% python3 -q
>>> import numpy as np
>>> from numpy import linalg as LA
>>> np.set_printoptions(precision=3, suppress=True, linewidth=200, sign=" ")
>>> J = np.loadtxt("m.csv", delimiter=",")
>>> J
array([[-1.43 ,  0.352, -0.602,  0.963,  0.491, -0.444, -0.995, -2.028],
       [ 1.065, -0.04 , -0.209,  0.861, -0.195,  1.022,  1.986, -1.433],
       [ 1.742, -0.329,  0.437, -0.462, -0.521,  0.852,  1.773,  1.145],
       [ 0.451, -0.252,  0.606, -1.304, -0.263, -0.298, -0.476,  2.506],
       [ 1.547, -0.18 ,  0.057,  0.384, -0.377,  1.105,  2.201, -0.466],
       [ 1.147, -0.061, -0.172,  0.801, -0.223,  1.045,  2.039, -1.308],
       [-1.554,  0.183, -0.063, -0.374,  0.38 , -1.104, -2.202,  0.445],
       [-0.404, -0.105,  0.436, -1.185, -0.019, -0.764, -1.431,  2.145],
       [-1.566,  0.353, -0.563,  0.824,  0.512, -0.587, -1.27 , -1.791],
       [-1.327,  0.11 ,  0.082, -0.644,  0.289, -1.086, -2.137,  0.987],
       [-1.357,  0.349, -0.616,  1.021,  0.477, -0.375, -0.86 , -2.123],
       [-1.764,  0.308, -0.371,  0.295,  0.509, -0.939, -1.932, -0.835],
       [-1.431,  0.352, -0.602,  0.963,  0.491, -0.445, -0.996, -2.027],
       [-1.609,  0.203, -0.107, -0.285,  0.404, -1.099, -2.199,  0.271],
       [-1.578,  0.191, -0.081, -0.337,  0.39 , -1.103, -2.202,  0.372],
       [-0.525,  0.262, -0.615,  1.3  ,  0.282,  0.251,  0.382, -2.51 ],
       [ 0.508,  0.085, -0.407,  1.149, -0.013,  0.811,  1.53 , -2.061],
       [ 1.723, -0.258,  0.234,  0.019, -0.464,  1.051,  2.128,  0.245],
       [ 1.033, -0.032, -0.222,  0.883, -0.184,  1.012,  1.964, -1.478],
       [-0.389, -0.108,  0.441, -1.19 , -0.023, -0.757, -1.417,  2.156],
       [-1.188,  0.338, -0.635,  1.124,  0.443, -0.227, -0.571, -2.288],
       [-1.654,  0.223, -0.15 , -0.197,  0.426, -1.088, -2.186,  0.1  ],
       [ 1.395, -0.351,  0.609, -0.992, -0.484,  0.411,  0.93 ,  2.076],
       [ 0.38 ,  0.11 , -0.443,  1.193,  0.026,  0.752,  1.408, -2.163],
       [-1.713,  0.252, -0.22 , -0.051,  0.457, -1.059, -2.142, -0.183],
       [-0.441,  0.25 , -0.605,  1.305,  0.26 ,  0.305,  0.489, -2.505],
       [ 1.699, -0.341,  0.488, -0.599, -0.524,  0.766,  1.612,  1.393],
       [ 0.788, -0.297,  0.636, -1.263, -0.35 , -0.076, -0.029,  2.482],
       [ 1.434, -0.352,  0.601, -0.96 , -0.491,  0.448,  1.002,  2.023],
       [-1.69 ,  0.343, -0.496,  0.621,  0.524, -0.751, -1.584, -1.432],
       [-1.296,  0.345, -0.624,  1.062,  0.465, -0.319, -0.752, -2.191],
       [-0.519,  0.261, -0.614,  1.301,  0.281,  0.255,  0.39 , -2.51 ],
       [-1.546,  0.18 , -0.057, -0.385,  0.376, -1.105, -2.201,  0.467],
       [-0.13 , -0.157,  0.505, -1.257, -0.101, -0.629, -1.151,  2.322],
       [ 1.038, -0.324,  0.641, -1.19 , -0.409,  0.108,  0.335,  2.387],
       [-0.501,  0.259, -0.612,  1.302,  0.276,  0.266,  0.412, -2.509],
       [-1.234,  0.084,  0.131, -0.73 ,  0.254, -1.067, -2.09 ,  1.162],
       [ 1.698, -0.244,  0.199,  0.094, -0.449,  1.069,  2.158,  0.1  ],
       [-1.192,  0.073,  0.151, -0.765,  0.24 , -1.057, -2.067,  1.233],
       [-1.397,  0.351, -0.609,  0.991,  0.485, -0.412, -0.932, -2.074],
       [ 0.099,  0.162, -0.512,  1.263,  0.11 ,  0.613,  1.118, -2.339],
       [ 1.596, -0.198,  0.096,  0.307, -0.398,  1.101,  2.2  , -0.314],
       [-0.788,  0.297, -0.636,  1.263,  0.35 ,  0.076,  0.029, -2.482]])
>>> lab = J[:, 6] > np.median(J[:, 6])
>>> r0 = J[lab].mean(axis=0) - J[~lab].mean(axis=0)
>>> (((J - J.mean(axis=0)) @ r0 > 0) == lab).mean()
np.float64(1.0)
>>> r0
array([ 1.995, -0.243,  0.107,  0.417, -0.494,  1.39 ,  2.777, -0.455])
>>> rng = np.random.default_rng(76)
>>> K = rng.normal(size=(25, 10)) + 20 * np.array([2, 2, -3, -3, -2, -3, 1, 3, 3, -3])
>>> K
array([[ 39.429,  41.751, -59.02 , -59.493, -38.927, -61.564,  20.629,  61.434,  61.39 , -61.56 ],
       [ 39.109,  40.455, -59.671, -60.753, -38.759, -60.038,  19.863,  59.564,  61.474, -61.193],
       [ 41.523,  39.69 , -60.322, -60.315, -39.622, -60.214,  19.233,  61.089,  60.987, -60.384],
       [ 39.862,  41.86 , -60.276, -59.559, -41.339, -60.516,  18.928,  59.716,  60.154, -58.844],
       [ 39.35 ,  39.805, -58.063, -59.109, -39.54 , -60.146,  19.635,  59.223,  62.089, -59.462],
       [ 39.167,  39.883, -59.597, -60.93 , -39.382, -60.941,  19.452,  59.291,  58.352, -60.356],
       [ 39.3  ,  40.591, -58.922, -57.516, -39.045, -59.849,  20.966,  59.007,  60.144, -60.313],
       [ 38.819,  40.755, -60.675, -61.393, -41.221, -61.638,  19.578,  58.412,  59.235, -59.171],
       [ 39.087,  39.959, -59.818, -59.859, -39.766, -58.597,  21.591,  60.319,  62.314, -58.145],
       [ 39.987,  40.498, -60.692, -59.864, -38.228, -60.899,  19.278,  58.943,  59.02 , -60.083],
       [ 40.989,  41.569, -59.128, -58.649, -39.258, -59.543,  21.689,  59.309,  60.303, -59.598],
       [ 37.81 ,  39.587, -60.504, -58.913, -40.914, -59.286,  17.995,  59.601,  60.659, -60.811],
       [ 41.2  ,  40.836, -59.137, -59.409, -38.093, -60.462,  20.3  ,  60.172,  59.158, -59.425],
       [ 40.55 ,  39.649, -59.383, -59.276, -38.195, -59.287,  20.307,  61.796,  59.6  , -59.874],
       [ 40.644,  40.322, -60.215, -59.821, -39.838, -61.121,  20.021,  57.838,  58.739, -58.559],
       [ 40.37 ,  40.17 , -61.346, -60.495, -39.69 , -59.714,  19.056,  60.506,  59.791, -59.836],
       [ 41.109,  39.023, -60.791, -58.789, -39.77 , -61.916,  20.337,  57.812,  61.098, -60.875],
       [ 40.973,  41.77 , -59.375, -60.071, -37.8  , -61.501,  20.452,  59.033,  58.615, -59.548],
       [ 38.914,  41.308, -59.873, -59.695, -41.028, -59.014,  20.657,  57.844,  59.31 , -59.364],
       [ 39.802,  37.67 , -59.478, -59.915, -40.255, -60.362,  19.984,  60.423,  60.745, -60.239],
       [ 40.763,  38.391, -59.059, -58.512, -39.551, -60.272,  19.261,  60.217,  58.301, -61.721],
       [ 39.454,  39.695, -59.921, -60.429, -41.8  , -60.239,  19.775,  59.755,  60.964, -61.65 ],
       [ 39.391,  39.756, -58.662, -59.788, -39.533, -59.228,  20.067,  60.142,  59.224, -57.576],
       [ 40.143,  39.624, -60.139, -60.136, -39.851, -60.453,  19.595,  59.449,  57.885, -58.196],
       [ 39.774,  40.455, -59.605, -59.495, -39.867, -59.835,  19.589,  61.628,  58.02 , -60.783]])
>>> vec = np.array([-1, 1, 2, 2, -2, 1, 2, 0, 0, -1])
>>> target = K @ vec
>>> np.round(LA.lstsq(K, target)[0], 3) + 0
array([-1.,  1.,  2.,  2., -2.,  1.,  2.,  0.,  0., -1.])
>>> try:
...     LA.solve(K, target)
... except LA.LinAlgError as e:
...     print(e)
... 
Last 2 dimensions of the array must be square
>>> target = target + 0.3 * rng.normal(size=25)
>>> target
array([-115.225, -121.297, -124.942, -119.132, -116.07 , -123.185, -111.567, -122.513, -116.204, -126.652, -113.071, -117.726, -121.296, -120.716, -123.818, -126.221, -122.171, -123.169, -113.623,
       -120.475, -118.407, -115.417, -118.63 , -124.824, -117.826])
>>> beta, *_ = LA.lstsq(K, target)
>>> np.round(LA.norm(target - K @ beta), 3)
np.float64(1.274)
>>> beta.round()
array([-1.,  1.,  2.,  2., -2.,  1.,  2.,  0.,  0., -1.])
>>> C = K[[2, 0]].astype(float)
>>> for _ in range(7):
...     lab = LA.norm(K[:, None] - C, axis=-1).argmin(axis=1)
...     C = np.array([K[lab == j].mean(axis=0) for j in range(2)])
... 
>>> lab
array([ 1,  1,  0,  0,  1,  0,  1,  0,  1,  0,  1,  0,  1,  1,  0,  0,  0,  1,  0,  0,  0,  0,  0,  0,  0])
>>> np.abs(C[1] - C[0]).argmax()
np.int64(4)
>>> C[1] - C[0]
array([ 0.153,  0.792,  0.904,  0.53 ,  1.298,  0.243,  1.053,  0.443,  1.035,  0.001])
>>> np.bincount(lab)
array([ 16,   9])
>>> mat = np.load("a.npy")
>>> mat
array([[-0.9, -1.6,  0.4, -0.7,  2.2, -1.9,  0. ,  0.4, -0.4,  0.5,  1.1, -1.1, -0.9],
       [-0.3,  0.9,  0.8,  0.5, -1.2, -0.1, -0.6,  0.7, -1.5, -1.7, -0.3,  0.6,  0.5],
       [ 0.5, -1.5, -1.2, -1.1,  0. , -1.1, -0.2, -1.3,  0.5,  1.5,  0.7, -0.3, -0.4],
       [ 2. , -0.3,  2.3, -0.1, -0.5,  0.1,  0.2, -0.9,  1.3,  0. ,  0.6,  1.6, -0.5],
       [ 1.2,  0.2, -0.7, -0.7, -0.8,  0.5, -1.5, -0.8,  1.2, -1.4,  0.7,  0.2,  2.5],
       [ 0.3,  0.3, -0.4,  0.1,  0.8,  0.5, -0.4,  1.1,  1. ,  0.2, -0.1, -1.4,  0.9],
       [-1.4,  0.8,  1.4,  1. , -0.1,  0.5, -0.5,  0. ,  1.2, -1.4, -1.6,  1.8,  0.2],
       [ 0.9, -0.3, -1.1,  0.6,  0.5, -0.7, -1. , -0.5, -0.5,  0.6, -0.5, -0.3,  0.1],
       [ 0.6,  0.7,  1. ,  0.3,  0.5,  2.1,  0.2,  0.1,  0.6, -1.5, -0.7, -1. , -0.7],
       [ 1.3,  0.2,  2. , -1.9, -0.5, -0.1,  0.2, -2.1,  0.6,  0.5,  1. ,  0.4,  0.9],
       [ 0.8,  0.5, -1.4,  1. ,  0.5, -1.1,  0.3,  0.6,  1.5,  1.1,  0.2, -1. , -0.3],
       [-0.5, -0.7,  1.1, -1.9,  1.5,  1.1, -1.3,  0.1,  0.3, -0.6,  0.5,  1.5,  0.6],
       [ 1.5, -0.4, -0.5,  1.6, -1.8,  1.1,  1. ,  0.6, -0.1, -1.1,  0.3, -0.2, -0.6]])
>>> r0, g = K[11], K[18]
>>> round(r0 @ r0, 3)
np.float64(26570.533)
>>> p = (r0 @ g) / (r0 @ r0) * r0
>>> LA.matrix_rank(np.outer(r0, g))
np.int64(1)
